$ python -q
>>> import numpy as np
>>> np.set_printoptions(suppress=True, linewidth=120)
>>> def rnd(a):
...     return np.round(a, 3) + 0
... 
>>> arr = np.load("test0.npy")
>>> print(arr)
[[17  3  5  5  9 18]
 [19  3  9  7 13 18]
 [33  3 13 13 25 30]
 [15  3 13  7 13 12]
 [24  3 19 12 23 18]
 [15  3 13  7 13 12]
 [ 6  3 13  4  7  3]
 [16  3  9  6 11 15]
 [27  3 13 11 21 24]
 [17  3  5  5  9 18]
 [17  3 17  9 17 12]
 [15  3 13  7 13 12]
 [11  3 17  7 13  6]]
>>> r = np.linalg.matrix_rank(arr)
>>> print(r)
3
>>> null = np.linalg.svd(arr)[2][r:].T
>>> print([int(np.linalg.matrix_rank(np.delete(arr, i, axis=0))) for i in range(13)])
[3, 3, 3, 3, 3, 3, 3, 3, 3, 3, 3, 3, 3]
>>> print([int(np.linalg.matrix_rank(arr[:, :j + 1])) for j in range(6)])
[1, 2, 3, 3, 3, 3]
>>> Uu, sv, VT = np.linalg.svd(arr)
>>> evecs = VT[:(sv > 1e-8).sum()]
>>> rng = np.random.default_rng(87282)
>>> x = arr[3] + -1 * arr[10] + rng.integers(2) * np.eye(6)[1]
>>> print(x)
[-2.  1. -4. -2. -4.  0.]
>>> print(rnd(np.diag(evecs.T @ evecs)))
[0.395 0.247 0.886 0.133 0.676 0.663]
>>> print(rnd(np.linalg.norm(x - evecs.T @ evecs @ x)))
0.868
>>> out = arr / np.sqrt((arr ** 2).mean(axis=1, keepdims=True))
>>> print(rnd(out[8]))
[1.462 0.162 0.704 0.596 1.137 1.3  ]
>>> print(rnd(np.linalg.norm(out, axis=1)))
[2.449 2.449 2.449 2.449 2.449 2.449 2.449 2.449 2.449 2.449 2.449 2.449 2.449]
>>> A = np.load("layer13.npy")
>>> print(A)
[[ 1  0  0  0  0  0  0]
 [-3  1  0  0  0  0  0]
 [ 3 -2  1  0  0  0  0]
 [-2  2  2  1  0  0  0]
 [ 0  2  1 -3  1  0  0]
 [-3 -3  3 -1  2  1  0]
 [ 1  1 -2  2 -2  1  1]]
>>> theta = np.radians(110)
>>> r_ = np.eye(6)
>>> r_[3, 3] = r_[5, 5] = np.cos(theta)
>>> r_[3, 5], r_[5, 3] = -np.sin(theta), np.sin(theta)
>>> print(rnd(r_))
[[ 1.     0.     0.     0.     0.     0.   ]
 [ 0.     1.     0.     0.     0.     0.   ]
 [ 0.     0.     1.     0.     0.     0.   ]
 [ 0.     0.     0.    -0.342  0.    -0.94 ]
 [ 0.     0.     0.     0.     1.     0.   ]
 [ 0.     0.     0.     0.94   0.    -0.342]]
>>> out = arr @ r_.T
>>> print(rnd(np.linalg.det(r_)), rnd(np.trace(r_)))
1.0 3.316
>>> print(np.allclose(np.linalg.norm(arr, axis=1), np.linalg.norm(out, axis=1)))
True
>>> print(rnd(np.abs(out - arr).max(axis=0)))
[ 0.     0.     0.    45.637  0.    28.045]
>>> print(rnd(np.linalg.svd(arr, compute_uv=False)), rnd(np.linalg.svd(out, compute_uv=False)))
[118.251  22.617   6.183   0.      0.      0.   ] [118.251  22.617   6.183   0.      0.      0.   ]
>>> M = np.loadtxt("x.csv", delimiter=",")
>>> print(M)
[[0.2   0.2   0.    0.2   0.    0.    0.2   0.2  ]
 [0.    0.5   0.    0.    0.5   0.    0.    0.   ]
 [0.5   0.    0.5   0.    0.    0.    0.    0.   ]
 [0.25  0.    0.    0.5   0.25  0.    0.    0.   ]
 [0.    0.25  0.    0.    0.5   0.    0.25  0.   ]
 [0.    0.    0.2   0.    0.2   0.2   0.2   0.2  ]
 [0.2   0.2   0.    0.2   0.    0.    0.2   0.2  ]
 [0.    0.    0.    0.    0.    0.333 0.    0.667]]
>>> print(np.linalg.lstsq(M[:-1].T, M[-1])[2])
6
>>> print(np.abs(np.diag(np.linalg.qr(M)[1])) > 1e-9)
[ True  True  True  True  True  True  True False]
>>> print(rnd(np.trace(np.linalg.pinv(M) @ M)))
7.0
>>> print(np.allclose(M[:-1].T @ np.linalg.lstsq(M[:-1].T, M[-1])[0], M[-1]))
False
>>> W0 = np.diag(np.array([-3, 1, 3, 0, 6, 0, 6, 5])) + -1 * np.eye(8, k=1) + -1 * np.eye(8, k=-1)
>>> print(W0)
[[-3. -1.  0.  0.  0.  0.  0.  0.]
 [-1.  1. -1.  0.  0.  0.  0.  0.]
 [ 0. -1.  3. -1.  0.  0.  0.  0.]
 [ 0.  0. -1.  0. -1.  0.  0.  0.]
 [ 0.  0.  0. -1.  6. -1.  0.  0.]
 [ 0.  0.  0.  0. -1.  0. -1.  0.]
 [ 0.  0.  0.  0.  0. -1.  6. -1.]
 [ 0.  0.  0.  0.  0.  0. -1.  5.]]
>>> print(W0.ravel(order="F"))
[-3. -1.  0.  0.  0.  0.  0.  0. -1.  1. -1.  0.  0.  0.  0.  0.  0. -1.  3. -1.  0.  0.  0.  0.  0.  0. -1.  0. -1.
  0.  0.  0.  0.  0.  0. -1.  6. -1.  0.  0.  0.  0.  0.  0. -1.  0. -1.  0.  0.  0.  0.  0.  0. -1.  6. -1.  0.  0.
  0.  0.  0.  0. -1.  5.]
>>> print(W0.reshape(-1, 2))
[[-3. -1.]
 [ 0.  0.]
 [ 0.  0.]
 [ 0.  0.]
 [-1.  1.]
 [-1.  0.]
 [ 0.  0.]
 [ 0.  0.]
 [ 0. -1.]
 [ 3. -1.]
 [ 0.  0.]
 [ 0.  0.]
 [ 0.  0.]
 [-1.  0.]
 [-1.  0.]
 [ 0.  0.]
 [ 0.  0.]
 [ 0. -1.]
 [ 6. -1.]
 [ 0.  0.]
 [ 0.  0.]
 [ 0.  0.]
 [-1.  0.]
 [-1.  0.]
 [ 0.  0.]
 [ 0.  0.]
 [ 0. -1.]
 [ 6. -1.]
 [ 0.  0.]
 [ 0.  0.]
 [ 0.  0.]
 [-1.  5.]]
>>> print(W0.reshape(2, -1))
[[-3. -1.  0.  0.  0.  0.  0.  0. -1.  1. -1.  0.  0.  0.  0.  0.  0. -1.  3. -1.  0.  0.  0.  0.  0.  0. -1.  0. -1.
   0.  0.  0.]
 [ 0.  0.  0. -1.  6. -1.  0.  0.  0.  0.  0.  0. -1.  0. -1.  0.  0.  0.  0.  0.  0. -1.  6. -1.  0.  0.  0.  0.  0.
   0. -1.  5.]]
>>> blk = W0.reshape(8, 2, -1)
>>> print(np.einsum("ihd,ihd->ih", blk, blk))
[[10.  0.]
 [ 3.  0.]
 [11.  0.]
 [ 1.  1.]
 [ 1. 37.]
 [ 0.  2.]
 [ 0. 38.]
 [ 0. 26.]]
>>> print(blk.sum(axis=1))
[[-3. -1.  0.  0.]
 [-1.  1. -1.  0.]
 [ 0. -1.  3. -1.]
 [-1.  0. -1.  0.]
 [ 6. -1.  0. -1.]
 [-1.  0. -1.  0.]
 [ 0. -1.  6. -1.]
 [ 0.  0. -1.  5.]]
>>> print(blk[:, 0])
[[-3. -1.  0.  0.]
 [-1.  1. -1.  0.]
 [ 0. -1.  3. -1.]
 [ 0.  0. -1.  0.]
 [ 0.  0.  0. -1.]
 [ 0.  0.  0.  0.]
 [ 0.  0.  0.  0.]
 [ 0.  0.  0.  0.]]
>>> print(np.einsum("ihd,jhd->hij", blk, blk).shape)
(2, 8, 8)
>>> print(blk.transpose(1, 0, 2))
[[[-3. -1.  0.  0.]
  [-1.  1. -1.  0.]
  [ 0. -1.  3. -1.]
  [ 0.  0. -1.  0.]
  [ 0.  0.  0. -1.]
  [ 0.  0.  0.  0.]
  [ 0.  0.  0.  0.]
  [ 0.  0.  0.  0.]]

 [[ 0.  0.  0.  0.]
  [ 0.  0.  0.  0.]
  [ 0.  0.  0.  0.]
  [-1.  0.  0.  0.]
  [ 6. -1.  0.  0.]
  [-1.  0. -1.  0.]
  [ 0. -1.  6. -1.]
  [ 0.  0. -1.  5.]]]
>>> print(np.swapaxes(blk, 1, 2)[3])
[[ 0. -1.]
 [ 0.  0.]
 [-1.  0.]
 [ 0.  0.]]
>>> print([round(float(np.linalg.det(W0[:i, :i])), 2) + 0 for i in range(1, 9)])
[-3.0, -4.0, -9.0, 4.0, 33.0, -4.0, -57.0, -281.0]
>>> f = np.array([2, -1, -1, 2, -1, 2, -2, 0])
>>> out = W0 + np.outer(f, np.eye(8)[5])
>>> print(rnd(np.linalg.det(out) / np.linalg.det(W0)), rnd(1 + np.linalg.solve(W0, f)[5]))
-3.295 -3.295
>>> print(np.linalg.matrix_rank(out - W0))
1
>>> O, _ = np.linalg.qr(np.array([[-0.5, -0.4, 0.5, 0.5, 0.9, -0.1, -0.1, -0.6],
...     [1.3, -2.1, -1.0, 0.8, 0.6, 1.1, 1.1, 1.4],
...     [-1.0, -0.1, 1.0, 0.5, -1.0, -0.7, -1.0, -1.5],
...     [-2.2, -2.3, -1.1, -0.4, 1.0, -0.8, 0.8, -0.6],
...     [0.1, 0.0, 0.2, -1.3, 0.2, 0.9, -1.3, -1.2],
...     [-1.5, -0.1, -0.6, 0.7, -0.5, -1.8, -2.1, 0.2],
...     [-0.5, -0.5, -0.6, -0.1, -2.5, -0.4, -1.6, -1.5],
...     [0.9, -0.4, -0.6, 0.0, -0.6, -0.4, -0.5, 0.8]]))
>>> E = O[:, :5]
>>> print(rnd(E))
[[-0.15  -0.09  -0.451  0.21  -0.203]
 [ 0.39  -0.777 -0.092  0.283  0.011]
 [-0.3    0.045 -0.666  0.213  0.452]
 [-0.66  -0.57   0.075 -0.311 -0.206]
 [ 0.03  -0.008 -0.141 -0.728  0.073]
 [-0.45   0.084  0.445  0.449 -0.058]
 [-0.15  -0.122  0.262 -0.048  0.81 ]
 [ 0.27  -0.198  0.23  -0.014  0.215]]
>>> hat = E @ np.linalg.solve(E.T @ E, E.T)
>>> print(rnd(np.linalg.eigvalsh(hat)))
[0. 0. 0. 1. 1. 1. 1. 1.]
>>> print(rnd(np.trace(hat)))
5.0
>>> print(rnd(hat @ E[:, 2]))
[-0.451 -0.092 -0.666  0.075 -0.141  0.445  0.262  0.23 ]
>>> Uu, sv, VT = np.linalg.svd(E, full_matrices=False)
>>> print(rnd(VT @ VT.T))
[[1. 0. 0. 0. 0.]
 [0. 1. 0. 0. 0.]
 [0. 0. 1. 0. 0.]
 [0. 0. 0. 1. 0.]
 [0. 0. 0. 0. 1.]]
>>> print(rnd(sv))
[1. 1. 1. 1. 1.]
>>> print((sv > 1e-8).sum())
5
>>> out = np.c_[E[:, :1] @ np.array([[5]]), np.array([-1, 0, 2, -3, -3, 1, -2, -3])]
>>> print(rnd(out))
[[-0.75  -1.   ]
 [ 1.951  0.   ]
 [-1.501  2.   ]
 [-3.302 -3.   ]
 [ 0.15  -3.   ]
 [-2.251  1.   ]
 [-0.75  -2.   ]
 [ 1.351 -3.   ]]
>>> print(np.linalg.matrix_rank(np.c_[E, out]))
6
>>> print(rnd(np.linalg.lstsq(E, out[:, 0])[0]))
[5. 0. 0. 0. 0.]
>>> print(rnd(np.linalg.norm(out - E @ np.linalg.lstsq(E, out)[0], axis=0)))
[0.    3.252]
>>> x = np.array([-9, -3, -3, 2, 5])
>>> y = E @ x
>>> print(rnd(np.linalg.pinv(E) @ E))
[[1. 0. 0. 0. 0.]
 [0. 1. 0. 0. 0.]
 [0. 0. 1. 0. 0.]
 [0. 0. 0. 1. 0.]
 [0. 0. 0. 0. 1.]]
>>> print(rnd(y))
[ 2.38  -0.282  7.251  5.777 -0.916  3.072  4.885 -1.475]
>>> y = y + 0.02 * rng.normal(size=8)
>>> print(rnd(y))
[ 2.387 -0.279  7.247  5.767 -0.93   3.058  4.885 -1.478]
>>> beta, *_ = np.linalg.lstsq(E, y)
>>> print(rnd(beta))
[-8.987 -2.998 -3.006  2.008  4.998]
>>> print(rnd(E.T @ (y - E @ beta)))
[0. 0. 0. 0. 0.]
>>> out = np.array([[-2, -1, 1], [-2, -2, 2], [-1, 3, 3], [0, 1, -1], [-3, -2, 0]])
>>> print(np.linalg.matrix_rank(np.vstack([E, out.T])))
5
>>> print(rnd(np.einsum("ij,ij->i", E, E)))
[0.319 0.844 0.785 0.906 0.556 0.612 0.765 0.212]
>>> out = np.array([[-1, -1, -1, -3, -1],
...     [-1, 0, 0, 3, -3],
...     [3, 0, 0, 2, -3],
...     [-3, 3, 0, -1, -2],
...     [2, -1, 2, 0, -1],
...     [-2, -2, 2, 3, -1],
...     [-3, -2, 3, 3, -2]])
>>> data = out.T @ out
>>> print(data)
[[ 37   0  -8  -6   7]
 [  0  19 -11 -12   2]
 [ -8 -11  18  18  -9]
 [ -6 -12  18  41 -19]
 [  7   2  -9 -19  29]]
>>> ev, evecs = np.linalg.eig(data)
>>> print(rnd(data @ evecs[:, 0] - ev[0] * evecs[:, 0]))
[0. 0. 0. 0. 0.]
>>> print(rnd(ev))
[71.495 34.756 22.073  5.156 10.519]
>>> x = np.array([3, 2, 0, 1, 0])
>>> y = data @ x
>>> print(y)
[105  26 -28  -1   6]
>>> print(rnd(np.linalg.solve(data.T, data[3])))
[0. 0. 0. 1. 0.]
>>> print(rnd(np.linalg.solve(data, data[:, 0])))
[1. 0. 0. 0. 0.]
>>> O = data.astype(float).copy()
>>> for j in range(5):
...     O[:, j] -= O[:, :j] @ (O[:, :j].T @ O[:, j])
...     O[:, j] /= np.linalg.norm(O[:, j])
... 
>>> print(rnd(O.T @ O))
[[1. 0. 0. 0. 0.]
 [0. 1. 0. 0. 0.]
 [0. 0. 1. 0. 0.]
 [0. 0. 0. 1. 0.]
 [0. 0. 0. 0. 1.]]
